$ ipython --no-banner

In [1]: import numpy as np

In [2]: import numpy.linalg as la

In [3]: np.set_printoptions(precision=2, suppress=True, linewidth=140, legacy="1.25")

In [4]: def tidy(a):
   ...:     return np.round(a, 2) + 0
   ...: 

In [5]: data = np.load("mat.npy")

In [6]: data
Out[6]: 
array([[-1,  1,  3],
       [ 0,  0,  0],
       [ 3,  3, -2],
       [-1,  1,  3],
       [ 0,  0,  0],
       [ 0,  0,  0],
       [ 0,  0,  0],
       [ 0,  0,  0],
       [-1, -1,  0],
       [-1,  1,  3],
       [ 2,  2, -2],
       [ 2,  4,  1],
       [ 0,  0,  0],
       [ 3,  3, -2],
       [ 3,  1, -5],
       [-1,  1,  3],
       [ 0, -2, -3],
       [ 0,  0,  0],
       [ 3,  3, -2],
       [ 0,  0,  0],
       [ 0,  0,  0],
       [ 3,  3, -2],
       [ 0, -2, -3],
       [-1,  1,  3],
       [ 0, -2, -3],
       [ 0,  0,  0],
       [ 0,  0,  0],
       [ 0,  0,  0],
       [ 2,  4,  1],
       [ 3,  3, -2],
       [ 0,  0,  0],
       [-1,  1,  3],
       [ 0,  0,  0]])

In [7]: proj = data @ la.solve(data.T @ data, data.T)

In [8]: tidy(la.eigvalsh(proj))
Out[8]: array([0., 0., 0., 0., 0., 0., 0., 0., 0., 0., 0., 0., 0., 0., 0., 0., 0., 0., 0., 0., 0., 0., 0., 0., 0., 0., 0., 0., 0., 0., 1., 1., 1.])

In [9]: tidy(np.diag(proj))
Out[9]: 
array([0.12, 0.  , 0.13, 0.12, 0.  , 0.  , 0.  , 0.  , 0.25, 0.12, 0.25, 0.18, 0.  , 0.13, 0.25, 0.12, 0.19, 0.  , 0.13, 0.  , 0.  , 0.13,
       0.19, 0.12, 0.19, 0.  , 0.  , 0.  , 0.18, 0.13, 0.  , 0.12, 0.  ])

In [10]: print(tidy(proj @ data[:, 0]))
[-1.  0.  3. -1.  0.  0.  0.  0. -1. -1.  2.  2.  0.  3.  3. -1.  0.  0.  3.  0.  0.  3.  0. -1.  0.  0.  0.  0.  2.  3.  0. -1.  0.]

In [11]: tidy(np.trace(proj))
Out[11]: 3.0

In [12]: Xs = data - data.mean(axis=0)

In [13]: U, s, Vh = la.svd(Xs, full_matrices=False)

In [14]: print(np.abs(U[:, 0]).argmax())
14

In [15]: tidy(np.abs(Vh[-1]))
Out[15]: array([0.77, 0.51, 0.39])

In [16]: la.matrix_rank(Xs)
Out[16]: 3

In [17]: np.searchsorted(np.cumsum(s ** 2) / (s ** 2).sum(), 0.9) + 1
Out[17]: 2

In [18]: (np.sign(U[:, 0]) == np.sign(U[0, 0])).astype(int)
Out[18]: array([1, 1, 0, 1, 1, 1, 1, 1, 1, 1, 0, 0, 1, 0, 0, 1, 0, 1, 0, 1, 1, 0, 0, 1, 0, 1, 1, 1, 0, 0, 1, 1, 1])

In [19]: Xs = (data - data.mean(axis=0)) / data.std(axis=0)

In [20]: print(tidy(Xs.std(axis=0)))
[1. 1. 1.]

In [21]: b = la.lstsq(np.delete(Xs, 0, axis=1), Xs[:, 0])[0]

In [22]: tidy(b)
Out[22]: array([ 0.76, -0.72])

In [23]: print(tidy(1 - np.var(Xs[:, 0] - np.delete(Xs, 0, axis=1) @ b)))
0.99

In [24]: M2 = np.c_[data[:, :2] @ np.array([[7, -7], [4, 5]]), np.array([-1, 1, -1, -3, -2, 2, 0, -1, 2, -2, -1, 0, 1, 2, -2, -3, 1, -3, 2, 2, -3, 2, 2, 1, -1, 2, 2, -3, 2, -2, 3, -3, 2])]

In [25]: M2
Out[25]: 
array([[ -3,  12,  -1],
       [  0,   0,   1],
       [ 33,  -6,  -1],
       [ -3,  12,  -3],
       [  0,   0,  -2],
       [  0,   0,   2],
       [  0,   0,   0],
       [  0,   0,  -1],
       [-11,   2,   2],
       [ -3,  12,  -2],
       [ 22,  -4,  -1],
       [ 30,   6,   0],
       [  0,   0,   1],
       [ 33,  -6,   2],
       [ 25, -16,  -2],
       [ -3,  12,  -3],
       [ -8, -10,   1],
       [  0,   0,  -3],
       [ 33,  -6,   2],
       [  0,   0,   2],
       [  0,   0,  -3],
       [ 33,  -6,   2],
       [ -8, -10,   2],
       [ -3,  12,   1],
       [ -8, -10,  -1],
       [  0,   0,   2],
       [  0,   0,   2],
       [  0,   0,  -3],
       [ 30,   6,   2],
       [ 33,  -6,  -2],
       [  0,   0,   3],
       [ -3,  12,  -3],
       [  0,   0,   2]])

In [26]: la.matrix_rank(M2)
Out[26]: 3

In [27]: tidy(la.lstsq(data, M2[:, 0])[0])
Out[27]: array([7., 4., 0.])

In [28]: la.matrix_rank(np.c_[data, M2])
Out[28]: 4

In [29]: rng = np.random.default_rng(6669)

In [30]: M2 = data + rng.integers(-2, 3, (33, 2)) @ rng.integers(-2, 3, (2, 3))

In [31]: M2
Out[31]: 
array([[ 1,  1,  1],
       [ 1,  2,  0],
       [ 3,  3, -2],
       [-6, -1,  7],
       [ 4,  4, -2],
       [ 0,  4,  2],
       [-5, -2,  4],
       [ 3, -2, -4],
       [ 3, -1, -4],
       [-1,  1,  3],
       [ 5,  0, -6],
       [ 4,  4, -1],
       [ 3,  2, -2],
       [ 3, -1, -4],
       [ 5, -3, -9],
       [-1,  1,  3],
       [-4, -2,  1],
       [-3,  2,  4],
       [ 6,  5, -4],
       [-2,  4,  4],
       [-4,  0,  4],
       [ 5, -1, -6],
       [-2, -6, -3],
       [ 0,  3,  3],
       [-3, -4, -1],
       [ 0,  4,  2],
       [-2,  0,  2],
       [ 5,  2, -4],
       [ 2,  8,  3],
       [ 4,  5, -2],
       [ 2,  4,  0],
       [-5,  1,  7],
       [ 2,  0, -2]])

In [32]: M2 - data
Out[32]: 
array([[ 2,  0, -2],
       [ 1,  2,  0],
       [ 0,  0,  0],
       [-5, -2,  4],
       [ 4,  4, -2],
       [ 0,  4,  2],
       [-5, -2,  4],
       [ 3, -2, -4],
       [ 4,  0, -4],
       [ 0,  0,  0],
       [ 3, -2, -4],
       [ 2,  0, -2],
       [ 3,  2, -2],
       [ 0, -4, -2],
       [ 2, -4, -4],
       [ 0,  0,  0],
       [-4,  0,  4],
       [-3,  2,  4],
       [ 3,  2, -2],
       [-2,  4,  4],
       [-4,  0,  4],
       [ 2, -4, -4],
       [-2, -4,  0],
       [ 1,  2,  0],
       [-3, -2,  2],
       [ 0,  4,  2],
       [-2,  0,  2],
       [ 5,  2, -4],
       [ 0,  4,  2],
       [ 1,  2,  0],
       [ 2,  4,  0],
       [-4,  0,  4],
       [ 2,  0, -2]])

In [33]: A = np.load("case7.npy")

In [34]: A
Out[34]: 
array([[3.09, 1.98, 0.96],
       [3.  , 1.97, 1.06],
       [3.03, 1.81, 0.93],
       [2.99, 1.87, 1.07],
       [3.11, 1.85, 1.22],
       [2.9 , 1.91, 0.82],
       [2.74, 2.  , 1.08],
       [3.21, 2.06, 1.17],
       [3.05, 1.83, 0.91],
       [3.17, 2.05, 1.14],
       [2.94, 2.06, 1.17],
       [1.86, 2.8 , 1.98],
       [1.78, 3.18, 2.17],
       [2.04, 2.76, 2.  ],
       [2.09, 2.91, 1.93],
       [2.1 , 3.02, 2.  ],
       [1.94, 2.85, 1.95],
       [2.07, 3.  , 2.05],
       [1.87, 2.89, 2.09],
       [2.08, 3.  , 2.09],
       [1.95, 3.08, 1.97],
       [1.94, 2.98, 1.98],
       [1.99, 1.9 , 2.92],
       [1.92, 2.07, 3.13],
       [1.86, 2.01, 3.08],
       [2.06, 1.99, 3.12],
       [1.88, 1.95, 3.  ],
       [2.01, 1.87, 3.07],
       [1.96, 1.96, 3.07],
       [1.94, 1.8 , 3.1 ],
       [2.11, 2.24, 2.97],
       [1.98, 2.03, 2.87],
       [1.97, 1.8 , 2.93]])

In [35]: Xs = (A - A.mean(axis=0)) / A.std(axis=0)

In [36]: Xs.std(axis=0)
Out[36]: array([1., 1., 1.])

In [37]: b = la.lstsq(np.delete(Xs, 2, axis=1), Xs[:, 2])[0]

In [38]: print(np.abs(b).argmax())
0

In [39]: print(tidy(1 - np.var(Xs[:, 2] - np.delete(Xs, 2, axis=1) @ b)))
0.9

In [40]: tidy(b)
Out[40]: array([-1.09, -0.51])

In [41]: M = np.loadtxt("run2.csv", delimiter=",")

In [42]: M
Out[42]: 
array([[ 2.,  2.,  0.,  1.,  1.,  1., -1., -3.],
       [ 0.,  1.,  0.,  0.,  1.,  1.,  0., -3.],
       [ 2.,  2.,  0.,  1.,  2.,  0.,  0.,  0.],
       [ 0.,  1.,  1.,  1.,  2.,  0.,  1.,  1.],
       [ 2.,  1.,  0.,  1.,  1.,  0.,  3.,  2.],
       [ 2.,  1.,  1.,  0.,  0.,  0.,  2.,  1.],
       [ 0.,  0.,  0.,  0.,  0.,  0.,  0.,  3.],
       [ 0.,  0.,  0.,  0.,  0.,  0.,  1.,  2.]])

In [43]: theta = np.radians(36)

In [44]: Rm = np.eye(8)

In [45]: Rm[2, 2] = Rm[4, 4] = np.cos(theta)

In [46]: Rm[2, 4], Rm[4, 2] = -np.sin(theta), np.sin(theta)

In [47]: tidy(Rm)
Out[47]: 
array([[ 1.  ,  0.  ,  0.  ,  0.  ,  0.  ,  0.  ,  0.  ,  0.  ],
       [ 0.  ,  1.  ,  0.  ,  0.  ,  0.  ,  0.  ,  0.  ,  0.  ],
       [ 0.  ,  0.  ,  0.81,  0.  , -0.59,  0.  ,  0.  ,  0.  ],
       [ 0.  ,  0.  ,  0.  ,  1.  ,  0.  ,  0.  ,  0.  ,  0.  ],
       [ 0.  ,  0.  ,  0.59,  0.  ,  0.81,  0.  ,  0.  ,  0.  ],
       [ 0.  ,  0.  ,  0.  ,  0.  ,  0.  ,  1.  ,  0.  ,  0.  ],
       [ 0.  ,  0.  ,  0.  ,  0.  ,  0.  ,  0.  ,  1.  ,  0.  ],
       [ 0.  ,  0.  ,  0.  ,  0.  ,  0.  ,  0.  ,  0.  ,  1.  ]])

In [48]: M2 = M @ Rm.T

In [49]: tidy(M2)
Out[49]: 
array([[ 2.  ,  2.  , -0.59,  1.  ,  0.81,  1.  , -1.  , -3.  ],
       [ 0.  ,  1.  , -0.59,  0.  ,  0.81,  1.  ,  0.  , -3.  ],
       [ 2.  ,  2.  , -1.18,  1.  ,  1.62,  0.  ,  0.  ,  0.  ],
       [ 0.  ,  1.  , -0.37,  1.  ,  2.21,  0.  ,  1.  ,  1.  ],
       [ 2.  ,  1.  , -0.59,  1.  ,  0.81,  0.  ,  3.  ,  2.  ],
       [ 2.  ,  1.  ,  0.81,  0.  ,  0.59,  0.  ,  2.  ,  1.  ],
       [ 0.  ,  0.  ,  0.  ,  0.  ,  0.  ,  0.  ,  0.  ,  3.  ],
       [ 0.  ,  0.  ,  0.  ,  0.  ,  0.  ,  0.  ,  1.  ,  2.  ]])

In [50]: tidy(la.det(Rm)), tidy(np.trace(Rm))
Out[50]: (1.0, 7.62)

In [51]: u, r1 = M[2], M[3]

In [52]: print(u @ r1)
7.0

In [53]: pr = (u @ r1) / (u @ u) * u

In [54]: tidy(r1 - pr)
Out[54]: array([-1.08, -0.08,  1.  ,  0.46,  0.92,  0.  ,  1.  ,  1.  ])

In [55]: tidy(pr)
Out[55]: array([1.08, 1.08, 0.  , 0.54, 1.08, 0.  , 0.  , 0.  ])

In [56]: tidy((r1 - pr) @ u)
Out[56]: 0.0

In [57]: M2 = np.array([[-3, 3],
    ...:     [-1, -1],
    ...:     [-3, -2],
    ...:     [-4, 1],
    ...:     [-2, 2],
    ...:     [4, 0],
    ...:     [4, 3],
    ...:     [2, 2]])

In [58]: np.einsum("ik,kj->ji", M, M2)
Out[58]: 
array([[-20.,  -5., -16.,  -6.,   3.,   0.,   6.,   8.],
       [ -2.,  -5.,   9.,   7.,  21.,  11.,   6.,   7.]])

In [59]: np.einsum("ij,ij->i", M, M)
Out[59]: array([21., 12., 13.,  9., 20., 11.,  9.,  5.])

In [60]: print(M @ M2)
[[-20.  -2.]
 [ -5.  -5.]
 [-16.   9.]
 [ -6.   7.]
 [  3.  21.]
 [  0.  11.]
 [  6.   6.]
 [  8.   7.]]

In [61]: print(la.matrix_rank(M @ M2))
2

In [62]: np.einsum("ik,kj->ij", M, M2)
Out[62]: 
array([[-20.,  -2.],
       [ -5.,  -5.],
       [-16.,   9.],
       [ -6.,   7.],
       [  3.,  21.],
       [  0.,  11.],
       [  6.,   6.],
       [  8.,   7.]])

In [63]: np.vstack([M, M2.T]).shape
Out[63]: (10, 8)

In [64]: labels = rng.permutation(8)

In [65]: labels
Out[65]: array([6, 2, 1, 3, 0, 7, 5, 4])

In [66]: M2 = M[labels][:, labels]

In [67]: tidy(la.det(M2)), tidy(la.det(M[labels]))
Out[67]: (-12.0, 12.0)

In [68]: print(M2)
[[ 0.  0.  0.  0.  0.  3.  0.  0.]
 [ 0.  0.  2.  1.  2.  0.  0.  2.]
 [ 0.  0.  1.  0.  0. -3.  1.  1.]
 [ 1.  1.  1.  1.  0.  1.  0.  2.]
 [-1.  0.  2.  1.  2. -3.  1.  1.]
 [ 1.  0.  0.  0.  0.  2.  0.  0.]
 [ 2.  1.  1.  0.  2.  1.  0.  0.]
 [ 3.  0.  1.  1.  2.  2.  0.  1.]]

In [69]: tidy(np.sort(np.abs(la.eigvals(M2))))
Out[69]: array([0.68, 0.68, 1.  , 1.09, 1.09, 1.45, 3.  , 4.96])

In [70]: np.allclose(M2, M)
Out[70]: False

In [71]: O, Rm = la.qr(M)

In [72]: tidy(O)
Out[72]: 
array([[-0.5 , -0.29, -0.26,  0.  ,  0.77,  0.  ,  0.  ,  0.  ],
       [ 0.  , -0.58, -0.13,  0.5 , -0.26, -0.58,  0.  ,  0.  ],
       [-0.5 , -0.29, -0.26,  0.  , -0.52,  0.58,  0.  ,  0.  ],
       [ 0.  , -0.58,  0.65, -0.5 ,  0.  ,  0.  ,  0.  ,  0.  ],
       [-0.5 ,  0.29, -0.13, -0.5 , -0.26, -0.58,  0.  ,  0.  ],
       [-0.5 ,  0.29,  0.65,  0.5 ,  0.  ,  0.  ,  0.  ,  0.  ],
       [ 0.  ,  0.  ,  0.  ,  0.  ,  0.  ,  0.  ,  0.  , -1.  ],
       [ 0.  ,  0.  ,  0.  ,  0.  ,  0.  ,  0.  , -1.  ,  0.  ]])

In [73]: tidy(O @ Rm)
Out[73]: 
array([[ 2.,  2.,  0.,  1.,  1.,  1., -1., -3.],
       [ 0.,  1.,  0.,  0.,  1.,  1.,  0., -3.],
       [ 2.,  2.,  0.,  1.,  2.,  0.,  0.,  0.],
       [ 0.,  1.,  1.,  1.,  2.,  0.,  1.,  1.],
       [ 2.,  1.,  0.,  1.,  1.,  0.,  3.,  2.],
       [ 2.,  1.,  1.,  0.,  0.,  0.,  2.,  1.],
       [ 0.,  0.,  0.,  0.,  0.,  0.,  0.,  3.],
       [ 0.,  0.,  0.,  0.,  0.,  0.,  1.,  2.]])

In [74]: m1 = rng.normal(size=(25, 4))

In [75]: m1 = 3 * m1 / la.norm(m1, axis=1, keepdims=True)

In [76]: tidy(m1)
Out[76]: 
array([[-0.84,  1.46,  0.76, -2.36],
       [-2.24, -1.71, -1.02, -0.03],
       [ 1.08,  1.32,  0.54, -2.41],
       [ 1.46, -2.01, -0.34,  1.65],
       [ 2.38, -0.01, -0.11, -1.83],
       [ 2.8 , -0.71, -0.59, -0.56],
       [-1.66,  0.91, -2.1 , -0.99],
       [ 2.55,  0.85, -0.28,  1.31],
       [-1.08, -2.31, -0.53, -1.48],
       [-0.65, -2.19, -1.47, -1.27],
       [ 0.45, -0.12, -0.8 ,  2.85],
       [ 2.65,  1.22, -0.23, -0.64],
       [ 1.25, -2.7 ,  0.31, -0.25],
       [-0.58,  1.66, -2.41,  0.34],
       [-0.48, -2.26,  1.24, -1.46],
       [-0.05,  0.34,  2.64,  1.38],
       [-1.45,  1.59,  1.83, -1.  ],
       [-2.22,  1.05, -1.59,  0.67],
       [ 0.18,  0.53, -1.11,  2.73],
       [ 1.73,  2.19,  0.03,  1.09],
       [ 2.45,  0.47,  0.74, -1.49],
       [-1.49,  0.75, -0.21, -2.48],
       [-2.31,  0.06, -0.77, -1.76],
       [ 1.52, -2.54,  0.47,  0.14],
       [ 0.54,  1.09,  2.73, -0.27]])

In [77]: M2 = m1 + rng.integers(-2, 3, (25, 3)) @ rng.integers(-2, 3, (3, 4))

In [78]: tidy(M2)
Out[78]: 
array([[ 1.16, -1.54,  6.76, -2.36],
       [-1.24, -3.71,  6.98, -1.03],
       [ 3.08,  1.32,  6.54, -2.41],
       [ 3.46,  0.99, -9.34,  4.65],
       [ 6.38,  1.99, -8.11,  2.17],
       [ 3.8 ,  1.29, -2.59,  0.44],
       [-0.66,  3.91,  0.9 , -0.99],
       [ 2.55,  0.85, -0.28,  1.31],
       [-3.08,  1.69, -1.53, -2.48],
       [-2.65, -2.19, -7.47, -1.27],
       [ 5.45, -3.12, -0.8 ,  5.85],
       [-1.35,  3.22, -2.23, -2.64],
       [-1.75,  2.3 ,  1.31, -2.25],
       [ 0.42,  4.66,  0.59,  0.34],
       [ 0.52, -5.26,  4.24, -1.46],
       [ 0.95,  0.34,  5.64,  1.38],
       [ 1.55, -0.41,  0.83,  1.  ],
       [-1.22,  2.05, -8.59,  2.67],
       [-3.82, -3.47, -3.11,  0.73],
       [-3.27, -0.81,  0.03, -1.91],
       [-1.55, -0.53, -1.26, -3.49],
       [-5.49,  5.75, -2.21, -4.48],
       [-1.31, -3.94, -2.77, -0.76],
       [ 3.52, -5.54,  6.47,  0.14],
       [ 0.54,  2.09,  7.73, -1.27]])

In [79]: tidy(la.svd(M2 - m1, compute_uv=False))
Out[79]: array([22.95, 15.97, 12.55,  0.  ])

In [80]: np.abs(M2 - m1).sum(axis=1)
Out[80]: array([11., 12.,  8., 17., 18.,  6.,  7.,  0.,  8.,  8., 11., 10., 11.,  7.,  7.,  4.,  8., 11., 12., 11.,  9., 13.,  8., 11.,  7.])
